In [1]: import numpy as np

In [2]: np.set_printoptions(precision=1, suppress=True, linewidth=120)

In [3]: def rd(a):
   ...:     return np.round(a, 1) + 0
   ...: 

In [4]: feats = np.load("layer12.npy")

In [5]: print(feats)
[[ 3 -3  3 -2]
 [ 2  2  3  1]
 [13  7 18  3]]

In [6]: # looks like rank 2

In [7]: print([round(float(x), 1) for x in np.linalg.svd(feats, compute_uv=False)[:3]])
[24.0, 4.9, 0.0]

In [8]: rd(np.linalg.norm(feats, 2) / np.linalg.norm(feats))
Out[8]: np.float64(1.0)

In [9]: np.linalg.matrix_rank(feats, rtol=0.1)
Out[9]: np.int64(2)

In [10]: print(np.argsort(-np.linalg.norm(feats, axis=0).round(6), kind="stable")[:3])
[2 0 1]

In [11]: left, sigma, Vt = np.linalg.svd(feats)

In [12]: rd(sigma)
Out[12]: array([24. ,  4.9,  0. ])

In [13]: np.argmax(sigma[:-1] / (sigma[1:] + 1e-6)) + 1
Out[13]: np.int64(2)

In [14]: A2 = left[:, :2] @ np.diag(sigma[:2]) @ Vt[:2]

In [15]: print(rd(np.abs(feats - A2).max()))
0.0

In [16]: rd(np.linalg.norm(feats - A2, 2)), rd(sigma[2])
Out[16]: (np.float64(0.0), np.float64(0.0))

In [17]: print(rd(A2))
[[ 3. -3.  3. -2.]
 [ 2.  2.  3.  1.]
 [13.  7. 18.  3.]]

In [18]: T = np.stack([feats, 3 * feats, feats[::-1]])

In [19]: T.shape
Out[19]: (3, 3, 4)

In [20]: np.linalg.matrix_rank(T.reshape(3, -1))
Out[20]: np.int64(2)

In [21]: rd(np.linalg.norm(T, axis=(1, 2)))
Out[21]: array([24.5, 73.5, 24.5])

In [22]: T.sum(axis=0)
Out[22]: 
array([[25, -5, 30, -5],
       [10, 10, 15,  5],
       [55, 25, 75, 10]])

In [23]: np.einsum("bij,cij->bc", T, T)
Out[23]: 
array([[ 600, 1800,  150],
       [1800, 5400,  450],
       [ 150,  450,  600]])
